% python3 -q
>>> import numpy as np
>>> from numpy import linalg as LA
>>> np.set_printoptions(precision=3, suppress=True, linewidth=140, floatmode="fixed")
>>> def tidy(a):
...     return np.round(a, 3) + 0
... 
>>> M = np.load("dump.npy")
>>> print(M)
[[ 3.218  1.733  0.055 -2.935]
 [-3.090 -1.962 -0.336  4.243]
 [-5.599 -3.082 -1.188  2.900]]
>>> A2 = np.array([[0, 0], [2, 2]])
>>> Z = np.kron(A2, M)
>>> print(Z.shape)
(6, 8)
>>> print(Z)
[[  0.000   0.000   0.000  -0.000   0.000   0.000   0.000  -0.000]
 [ -0.000  -0.000  -0.000   0.000  -0.000  -0.000  -0.000   0.000]
 [ -0.000  -0.000  -0.000   0.000  -0.000  -0.000  -0.000   0.000]
 [  6.436   3.466   0.110  -5.870   6.436   3.466   0.110  -5.870]
 [ -6.180  -3.924  -0.672   8.486  -6.180  -3.924  -0.672   8.486]
 [-11.198  -6.164  -2.376   5.800 -11.198  -6.164  -2.376   5.800]]
>>> blk = np.stack([M, 2 * M, M[::-1]])
>>> print(LA.matrix_rank(blk.reshape(3, -1)))
2
>>> print(tidy(blk.sum(axis=0)))
[[  4.055   2.117  -1.023  -5.905]
 [-12.360  -7.848  -1.344  16.972]
 [-13.579  -7.513  -3.509   5.765]]
>>> print(tidy(np.einsum("bij,cij->bc", blk, blk)))
[[104.158 208.317 -32.358]
 [208.317 416.634 -64.715]
 [-32.358 -64.715 104.158]]
>>> A2 = M / np.sqrt((M ** 2).mean(axis=1, keepdims=True))
>>> print(tidy(LA.norm(A2, axis=1)))
[2.000 2.000 2.000]
>>> print(LA.matrix_rank(A2) == LA.matrix_rank(M))
True
>>> print(tidy(A2[2]))
[-1.573 -0.866 -0.334  0.815]
>>> gram = M.T @ M
>>> print(tidy(np.trace(gram)), tidy((M ** 2).sum()))
104.158 104.158
>>> print(tidy(LA.svd(M, compute_uv=False) ** 2))
[99.997  4.001  0.160]
>>> print(LA.matrix_rank(gram))
3
>>> def softmax(z):
...     e = np.exp(z - z.max(axis=-1, keepdims=True))
...     return e / e.sum(axis=-1, keepdims=True)
... 
>>> print(tidy(softmax(10 * M[2])))
[0.000 0.000 0.000 1.000]
>>> att = M @ M.T / np.sqrt(4)
>>> print(tidy(softmax(att)[2] @ M))
[-5.597 -3.081 -1.187  2.901]
>>> print(softmax(att).round(6).argmax(axis=1))
[0 2 2]
>>> E = np.load("run1.npy")
>>> print(E)
[[ 2  0  0]
 [-1  1 -1]
 [ 0  0 -1]]
>>> O = E.astype(float).copy()
>>> for j in range(3):
...     O[:, j] -= O[:, :j] @ (O[:, :j].T @ O[:, j])
...     O[:, j] /= LA.norm(O[:, j])
... 
>>> print(tidy(O))
[[ 0.894  0.447  0.000]
 [-0.447  0.894  0.000]
 [ 0.000  0.000 -1.000]]
>>> x = np.array([0, 2, 2])
>>> target = E @ x
>>> print(target)
[ 0  0 -2]
>>> print(tidy(LA.solve(E, target + E[:, 1])))
[0.000 3.000 2.000]
>>> print(tidy(LA.solve(E, E[:, 2])))
[0.000 0.000 1.000]
>>> A2 = LA.inv(E)
>>> print(tidy(LA.det(E) * LA.det(A2)))
1.0
>>> print(tidy(LA.inv(A2)))
[[ 2.000  0.000  0.000]
 [-1.000  1.000 -1.000]
 [ 0.000  0.000 -1.000]]
>>> K = np.array([[-2.0, 4.0, 0.0, 0.0],
...     [4.0, -1.0, 4.0, 0.0],
...     [0.0, 4.0, 2.0, 4.0],
...     [0.0, 0.0, 4.0, -2.0]])
>>> x = np.array([5, 5, 4, 0])
>>> target = K @ x
>>> print(target)
[10.000 31.000 28.000 16.000]
>>> print(tidy(LA.solve(K.T, K[2])))
[0.000 0.000 1.000 0.000]
>>> print(tidy(LA.solve(K, K[:, 1])))
[0.000 1.000 0.000 0.000]
>>> print(LA.norm(K, axis=1).argmax())
2
>>> print(tidy(LA.norm(K[1] - K[0])))
8.775
>>> print(tidy(LA.norm(K, axis=0)))
[4.472 5.745 6.000 4.472]
>>> print(tidy(LA.norm(K, 2)))
6.983
>>> print(tidy(LA.norm(K, "nuc")))
18.675
>>> A2 = np.array([[4, 9, 8], [0, 3, 2]])
>>> Z = np.kron(A2, K)
>>> print(Z)
[[ -8.000  16.000   0.000   0.000 -18.000  36.000   0.000   0.000 -16.000  32.000   0.000   0.000]
 [ 16.000  -4.000  16.000   0.000  36.000  -9.000  36.000   0.000  32.000  -8.000  32.000   0.000]
 [  0.000  16.000   8.000  16.000   0.000  36.000  18.000  36.000   0.000  32.000  16.000  32.000]
 [  0.000   0.000  16.000  -8.000   0.000   0.000  36.000 -18.000   0.000   0.000  32.000 -16.000]
 [ -0.000   0.000   0.000   0.000  -6.000  12.000   0.000   0.000  -4.000   8.000   0.000   0.000]
 [  0.000  -0.000   0.000   0.000  12.000  -3.000  12.000   0.000   8.000  -2.000   8.000   0.000]
 [  0.000   0.000   0.000   0.000   0.000  12.000   6.000  12.000   0.000   8.000   4.000   8.000]
 [  0.000   0.000   0.000  -0.000   0.000   0.000  12.000  -6.000   0.000   0.000   8.000  -4.000]]
>>> print(Z[0] @ Z[5])
-516.0
>>> print(tidy(LA.norm(Z, axis=0)))
[17.889 22.978 24.000 17.889 42.426 54.498 56.921 42.426 36.878 47.371 49.477 36.878]
>>> print(tidy(LA.norm(Z[0] - Z[5])))
68.418
>>> print(LA.norm(Z, axis=1).argmax())
2
>>> print(tidy(LA.norm(Z, axis=1)))
[56.745 72.890 76.131 56.745 16.125 20.712 21.633 16.125]
>>> print(tidy(LA.norm(Z, 2)))
91.736
>>> ev, vecs = LA.eig(K)
>>> print(tidy(K @ vecs[:, 0] - ev[0] * vecs[:, 0]))
[0.000 0.000 0.000 0.000]
>>> print(tidy(ev))
[ 6.627  1.211 -6.983 -3.855]
>>> A2 = np.array([[3], [1], [-1], [0]])
>>> Z = np.array([[0, 0, -2, -3]])
>>> m1 = A2 @ Z
>>> print(m1)
[[ 0  0 -6 -9]
 [ 0  0 -2 -3]
 [ 0  0  2  3]
 [ 0  0  0  0]]
>>> w1 = np.array([[0, 5, -4, -2], [1, 1, -2, 2], [4, 3, 1, -2], [5, -4, 1, 5]])
>>> b = np.array([-1, 1, -3, -1])
>>> hid = np.maximum(m1 @ w1 + b, 0)
>>> print(hid)
[[ 0 19  0  0]
 [ 0  7  0  0]
 [22  0  2 10]
 [ 0  1  0  0]]
>>> print(LA.matrix_rank(hid))
2
>>> print((hid > 0).mean(axis=0))
[0.250 0.750 0.250 0.250]
>>> Z = np.array([[2, -2], [1, 1], [2, -1], [0, 2]])
>>> print(w1 @ Z)
[[ -3   5]
 [ -1   5]
 [ 13 -10]
 [  8  -5]]
>>> print((hid @ Z).round(6).argmax(axis=1))
[0 0 0 0]
>>> u = np.array([1, 3])
>>> print(np.array([np.convolve(row, u, "same") for row in m1]))
[[  0   0  -6 -27]
 [  0   0  -2  -9]
 [  0   0   2   9]
 [  0   0   0   0]]
>>> print(np.cross(m1[1, :3], m1[0, :3]))
[0 0 0]
>>> print(np.convolve(m1[1], u))
[ 0  0 -2 -9 -9]
>>> A2 = np.array([[3, 3], [-2, 3], [-1, 0]])
>>> X = np.tile(A2, (2, 3))
>>> print(X)
[[ 3  3  3  3  3  3]
 [-2  3 -2  3 -2  3]
 [-1  0 -1  0 -1  0]
 [ 3  3  3  3  3  3]
 [-2  3 -2  3 -2  3]
 [-1  0 -1  0 -1  0]]
>>> # rows and columns are dependent
>>> rk = LA.matrix_rank(X)
>>> print(rk)
2
>>> ns = LA.svd(X)[2][rk:].T
>>> print(tidy(ns @ ns.T))
[[ 0.667  0.000 -0.333  0.000 -0.333  0.000]
 [ 0.000  0.667  0.000 -0.333  0.000 -0.333]
 [-0.333  0.000  0.667  0.000 -0.333  0.000]
 [ 0.000 -0.333  0.000  0.667  0.000 -0.333]
 [-0.333  0.000 -0.333  0.000  0.667  0.000]
 [ 0.000 -0.333  0.000 -0.333  0.000  0.667]]
>>> print(tidy(X @ ns))
[[0.000 0.000 0.000 0.000]
 [0.000 0.000 0.000 0.000]
 [0.000 0.000 0.000 0.000]
 [0.000 0.000 0.000 0.000]
 [0.000 0.000 0.000 0.000]
 [0.000 0.000 0.000 0.000]]
>>> print(np.allclose(X @ ns, 0))
True
>>> print(LA.matrix_rank(X.T @ X), LA.matrix_rank(X @ X.T))
2 2
>>> data = np.load("w.npy")
>>> print(tidy(data))
[[ 0.937  0.136  0.322]
 [ 0.312  0.087 -0.946]
 [ 0.156 -0.987 -0.039]]
>>> print(tidy(LA.norm(data, axis=0)))
[1.000 1.000 1.000]
>>> print(tidy(LA.norm(data, 2)))
1.0
>>> print(tidy(LA.norm(data) ** 2 / LA.norm(data, 2) ** 2))
3.0
>>> print(tidy(data[2] @ data[0]))
0.0
>>> print(tidy(LA.det(2 * data)), tidy(LA.det(data)))
-8.0 -1.0
>>> print(tidy(LA.det(data[::-1])))
1.0
>>> A2 = data / np.sqrt((data ** 2).mean(axis=1, keepdims=True))
>>> print(LA.matrix_rank(data - data.mean(axis=1, keepdims=True)))
2
>>> print(tidy(A2[1]))
[ 0.541  0.150 -1.639]
>>> J = np.array([[0, 0, 0, 1], [0, 0, 0, 1], [0, 0, 0, 1], [1, 1, 1, 0]])
>>> print(J)
[[0 0 0 1]
 [0 0 0 1]
 [0 0 0 1]
 [1 1 1 0]]
>>> x = np.array([2, 0, 1, 1])
>>> a = np.maximum(J @ x, 0)
>>> print(tidy(np.tanh(J @ x)))
[0.762 0.762 0.762 0.995]
>>> print(np.maximum(J @ (3 * x), 0))
[3 3 3 9]
>>> print(np.flatnonzero(a > 1e-9))
[0 1 2 3]
>>> rk = LA.matrix_rank(J)
>>> print(rk)
2
>>> ns = LA.svd(J)[2][rk:].T
>>> print(tidy(J @ ns))
[[0.000 0.000]
 [0.000 0.000]
 [0.000 0.000]
 [0.000 0.000]]
>>> print(ns.shape)
(4, 2)
>>> print([int(LA.matrix_rank(J[:i])) for i in range(1, len(J) + 1)])
[1, 1, 1, 2]
>>> print(np.allclose(J @ ns, 0))
True
>>> print(tidy(ns @ ns.T))
[[ 0.667 -0.333 -0.333  0.000]
 [-0.333  0.667 -0.333  0.000]
 [-0.333 -0.333  0.667  0.000]
 [ 0.000  0.000  0.000  0.000]]
>>> print([round(float(LA.det(J[:i, :i])), 2) + 0 for i in range(1, 5)])
[0.0, 0.0, 0.0, 0.0]
>>> print(tidy(LA.eigvalsh(J).min()))
-1.732
>>> blk = np.stack([J, 5 * J, J[::-1]])
>>> print(blk.shape)
(3, 4, 4)
>>> print((blk @ J.T).shape)
(3, 4, 4)
>>> A = np.load("m.npy")
>>> print(A)
[[0.000 0.000 0.000 0.000]
 [0.000 0.000 0.000 1.000]
 [0.000 0.000 0.000 0.000]
 [0.000 1.000 0.000 0.000]]
>>> left, s, vt = LA.svd(A)
>>> print(s)
[1.000 1.000 0.000 0.000]
>>> A2 = left[:, :2] @ np.diag(s[:2]) @ vt[:2]
>>> print(np.abs(A - A2).max())
0.0
>>> print(A2)
[[0.000 0.000 0.000 0.000]
 [0.000 0.000 0.000 1.000]
 [0.000 0.000 0.000 0.000]
 [0.000 1.000 0.000 0.000]]
>>> rk = LA.matrix_rank(A)
>>> print(rk)
2
>>> ns = LA.svd(A)[2][rk:].T
>>> print(np.allclose(A @ ns, 0))
True
>>> print([int(LA.matrix_rank(A[:i])) for i in range(1, len(A) + 1)])
[0, 1, 1, 2]
>>> print(ns @ ns.T)
[[1.000 0.000 0.000 0.000]
 [0.000 0.000 0.000 0.000]
 [0.000 0.000 1.000 0.000]
 [0.000 0.000 0.000 0.000]]
>>> print(LA.matrix_rank(A.T @ A), LA.matrix_rank(A @ A.T))
2 2
>>> print([round(float(LA.det(A[:i, :i])), 2) + 0 for i in range(1, 5)])
[0.0, 0.0, 0.0, 0.0]
>>> print(A[:, 0] @ A[:, 1])
0.0
>>> print(tidy(LA.svd(A, compute_uv=False)))
[1.000 1.000 0.000 0.000]
>>> print(tidy(LA.pinv(A)))
[[0.000 0.000 0.000 0.000]
 [0.000 0.000 0.000 1.000]
 [0.000 0.000 0.000 0.000]
 [0.000 1.000 0.000 0.000]]
